$ ipython --no-banner

In [1]: import numpy as np

In [2]: np.set_printoptions(precision=3, suppress=True, linewidth=160)

In [3]: rng = np.random.default_rng(30)

In [4]: J = np.triu(rng.random((4, 4)) < 0.6, 1).astype(int)

In [5]: J = J + J.T

In [6]: J
Out[6]: 
array([[0, 1, 1, 1],
       [1, 0, 1, 1],
       [1, 1, 0, 0],
       [1, 1, 0, 0]])

In [7]: left, s, Vt = np.linalg.svd(J)

In [8]: np.argmax(s[:-1] / (s[1:] + 1e-6)) + 1
Out[8]: np.int64(3)

In [9]: B = left[:, :3] @ np.diag(s[:3]) @ Vt[:3]

In [10]: round(np.abs(J - B).max(), 3)
Out[10]: np.float64(0.0)

In [11]: B.round(3) + 0
Out[11]: 
array([[0., 1., 1., 1.],
       [1., 0., 1., 1.],
       [1., 1., 0., 0.],
       [1., 1., 0., 0.]])

In [12]: np.linalg.matrix_rank(B)
Out[12]: np.int64(3)

In [13]: round(float(np.linalg.norm(J - B, 2)), 3), s[3]
Out[13]: (0.0, np.float64(0.0))

In [14]: E = np.loadtxt("mat.csv", delimiter=",")

In [15]: E
Out[15]: 
array([[-0.557,  3.433, -0.767,  3.509],
       [-3.901, -1.433,  2.448,  1.317],
       [-3.065,  0.907, -3.233, -2.081],
       [ 0.279, -3.215, -2.822,  2.573]])

In [16]: th = np.radians(15)

In [17]: R = np.eye(4)

In [18]: R[1, 1] = R[3, 3] = np.cos(th)

In [19]: R[1, 3], R[3, 1] = -np.sin(th), np.sin(th)

In [20]: R
Out[20]: 
array([[ 1.   ,  0.   ,  0.   ,  0.   ],
       [ 0.   ,  0.966,  0.   , -0.259],
       [ 0.   ,  0.   ,  1.   ,  0.   ],
       [ 0.   ,  0.259,  0.   ,  0.966]])

In [21]: B = E @ R.T

In [22]: np.round(np.linalg.det(R), 3), round(float(np.trace(R)), 3)
Out[22]: (np.float64(1.0), 3.932)

In [23]: np.abs(B - E).max(axis=0)
Out[23]: array([0.   , 1.025, 0.   , 0.92 ])

In [24]: np.round(E @ E.T, 3) + 0
Out[24]: 
array([[25.,  0.,  0.,  0.],
       [ 0., 25.,  0.,  0.],
       [ 0.,  0., 25.,  0.],
       [ 0.,  0.,  0., 25.]])

In [25]: data = np.load("sample18.npy")

In [26]: data
Out[26]: 
array([[ 1.133,  1.36 , -0.969,  1.822],
       [ 0.332, -1.324,  1.73 ,  0.328],
       [-0.235,  0.994,  1.446,  0.284]])

In [27]: def softmax(z):
    ...:     e = np.exp(z - z.max(axis=-1, keepdims=True))
    ...:     return e / e.sum(axis=-1, keepdims=True)
    ...: 

In [28]: softmax(data[2] + 5)
Out[28]: array([0.087, 0.298, 0.468, 0.147])

In [29]: np.round(softmax(10 * data[2]), 3) + 0
Out[29]: array([0.   , 0.011, 0.989, 0.   ])

In [30]: att = data @ data.T / np.sqrt(4)

In [31]: softmax(att)
Out[31]: 
array([[0.967, 0.007, 0.027],
       [0.02 , 0.85 , 0.13 ],
       [0.14 , 0.23 , 0.63 ]])

In [32]: softmax(att)[2] @ data
Out[32]: array([0.087, 0.512, 1.174, 0.509])

In [33]: arr = np.loadtxt("dump.csv", delimiter=",")

In [34]: arr
Out[34]: 
array([[2., 1., 3., 0.],
       [0., 0., 1., 3.],
       [1., 2., 0., 1.]])

In [35]: B = np.array([[-2, -2, 2], [-6, 9, 2], [5, -7, -8], [3, -1, -5]])

In [36]: np.linalg.matrix_rank(np.vstack([arr, B.T]))
Out[36]: np.int64(4)

In [37]: np.einsum("ik,kj->ji", arr, B)
Out[37]: 
array([[  5.,  14., -11.],
       [-16., -10.,  15.],
       [-18., -23.,   1.]])

In [38]: arr @ B
Out[38]: 
array([[  5., -16., -18.],
       [ 14., -10., -23.],
       [-11.,  15.,   1.]])

In [39]: B.T @ arr.T
Out[39]: 
array([[  5.,  14., -11.],
       [-16., -10.,  15.],
       [-18., -23.,   1.]])

In [40]: left, s, Vt = np.linalg.svd(arr, full_matrices=False)

In [41]: round(float(np.sqrt((s ** 2).sum())), 3), round(np.linalg.norm(arr), 3)
Out[41]: (5.477, np.float64(5.477))

In [42]: np.allclose(left * s @ Vt, arr)
Out[42]: True

In [43]: left.shape, s.shape, Vt.shape
Out[43]: ((3, 3), (3,), (3, 4))

In [44]: f = np.array([2, 0])

In [45]: np.correlate(arr[1], arr[0], "full")
Out[45]: array([ 0.,  0.,  0.,  3., 10.,  5.,  6.])

In [46]: np.convolve(arr[1], f)
Out[46]: array([0., 0., 2., 6., 0.])

In [47]: np.array([np.convolve(row, f, "same") for row in arr])
Out[47]: 
array([[4., 2., 6., 0.],
       [0., 0., 2., 6.],
       [2., 4., 0., 2.]])

In [48]: np.polyval(f, arr[1])
Out[48]: array([0., 0., 2., 6.])

In [49]: x = np.array([1, 4, 2, 3])

In [50]: h = np.maximum(arr @ x, 0)

In [51]: np.flatnonzero(h > 1e-9)
Out[51]: array([0, 1, 2])

In [52]: arr.T @ h
Out[52]: array([36., 36., 47., 45.])

In [53]: np.maximum(arr @ x, 0) - np.maximum(-arr @ x, 0)
Out[53]: array([12., 11., 12.])

In [54]: np.maximum(arr @ (3 * x), 0)
Out[54]: array([36., 33., 36.])

In [55]: np.tanh(arr @ x)
Out[55]: array([1., 1., 1.])

In [56]: np.round(np.linalg.norm(arr, "nuc"), 3)
Out[56]: np.float64(9.072)

In [57]: np.linalg.norm(arr, axis=0)
Out[57]: array([2.236, 2.236, 3.162, 3.162])

In [58]: round(np.linalg.norm(arr, 2), 3)
Out[58]: np.float64(4.208)

In [59]: np.linalg.norm(arr, axis=1).argmax()
Out[59]: np.int64(0)

In [60]: m1 = np.loadtxt("case16.csv", delimiter=",")

In [61]: m1
Out[61]: 
array([[1., 0., 0.],
       [3., 1., 0.],
       [4., 2., 1.]])

In [62]: blk = np.stack([m1, -2 * m1, m1[::-1]])

In [63]: np.linalg.matrix_rank(blk.reshape(3, -1))
Out[63]: np.int64(2)

In [64]: np.linalg.det(blk)
Out[64]: array([ 1., -8., -1.])

In [65]: np.linalg.matrix_rank(blk)
Out[65]: array([3, 3, 3])

In [66]: blk.shape
Out[66]: (3, 3, 3)

In [67]: np.einsum("bij,cij->bc", blk, blk)
Out[67]: 
array([[ 32., -64.,  18.],
       [-64., 128., -36.],
       [ 18., -36.,  32.]])

In [68]: (blk @ m1.T).shape
Out[68]: (3, 3, 3)

In [69]: P = np.triu(np.array([[-3, -3, -3], [3, 3, -1], [3, -2, 2]]), 1) + np.eye(3)

In [70]: B = P @ m1 @ np.linalg.inv(P)

In [71]: round(float(np.linalg.det(B)), 3)
Out[71]: 1.0

In [72]: np.linalg.matrix_rank(B)
Out[72]: np.int64(3)

In [73]: P @ m1 - m1 @ P
Out[73]: 
array([[-21.,  -6.,   0.],
       [ -4.,   7.,   9.],
       [  0.,  12.,  14.]])

In [74]: F = np.load("block15.npy")

In [75]: F
Out[75]: 
array([[ 10.505,   9.878,   3.565],
       [ -4.094,  -1.071,  -5.559],
       [  7.846,   7.884,   1.904],
       [-12.139,  -7.104, -10.587],
       [ -0.086,   1.936,  -3.053],
       [-17.527, -11.145, -13.955],
       [  5.701,   6.276,   0.563],
       [  2.92 ,   4.19 ,  -1.175],
       [  1.174,   2.881,  -2.266],
       [  2.321,   3.741,  -1.549],
       [  7.454,   7.59 ,   1.658],
       [ 19.835,  16.877,   9.397],
       [-15.567,  -9.675, -12.729],
       [  8.289,   8.217,   2.181],
       [ -7.764,  -3.823,  -7.852],
       [ -6.967,  -3.226,  -7.355]])

In [76]: np.allclose(F[:-1].T @ np.linalg.lstsq(F[:-1].T, F[-1])[0], F[-1])
Out[76]: True

In [77]: np.linalg.lstsq(F[:-1].T, F[-1])[2]
Out[77]: np.int32(2)

In [78]: round(np.trace(np.linalg.pinv(F) @ F), 3)
Out[78]: np.float64(2.0)

In [79]: np.abs(np.diag(np.linalg.qr(F)[1])) > 1e-9
Out[79]: array([ True,  True, False])

In [80]: K = np.load("w.npy")

In [81]: K
Out[81]: 
array([[-12,  -2, -11],
       [  0,  -2,   1],
       [  6,   6,   3]])

In [82]: np.round(np.linalg.det(K.T), 3)
Out[82]: np.float64(0.0)

In [83]: np.einsum("ij,ji->", K, K)
Out[83]: np.int64(37)

In [84]: round(float(np.linalg.det(K[::-1])), 3)
Out[84]: 0.0

In [85]: np.round(np.poly(K), 3) + 0
Out[85]: array([ 1., 11., 42.,  0.])

In [86]: np.round(np.linalg.eigvals(K).sum().real, 3)
Out[86]: np.float64(-11.0)

In [87]: round(np.linalg.norm(K) ** 2 / np.linalg.norm(K, 2) ** 2, 3)
Out[87]: np.float64(1.092)

In [88]: np.linalg.norm(K, axis=1)
Out[88]: array([16.401,  2.236,  9.   ])

In [89]: np.round(np.linalg.norm(K, "nuc"), 3)
Out[89]: np.float64(23.499)

In [90]: np.linalg.matrix_rank(K, rtol=0.1)
Out[90]: np.int64(2)

In [91]: mat = np.array([[5, 0, -3], [3, 22, 2], [-3, -1, 9]])

In [92]: f = np.array([0, -1])

In [93]: np.array([np.convolve(row, f, "same") for row in mat])
Out[93]: 
array([[  0,  -5,   0],
       [  0,  -3, -22],
       [  0,   3,   1]])
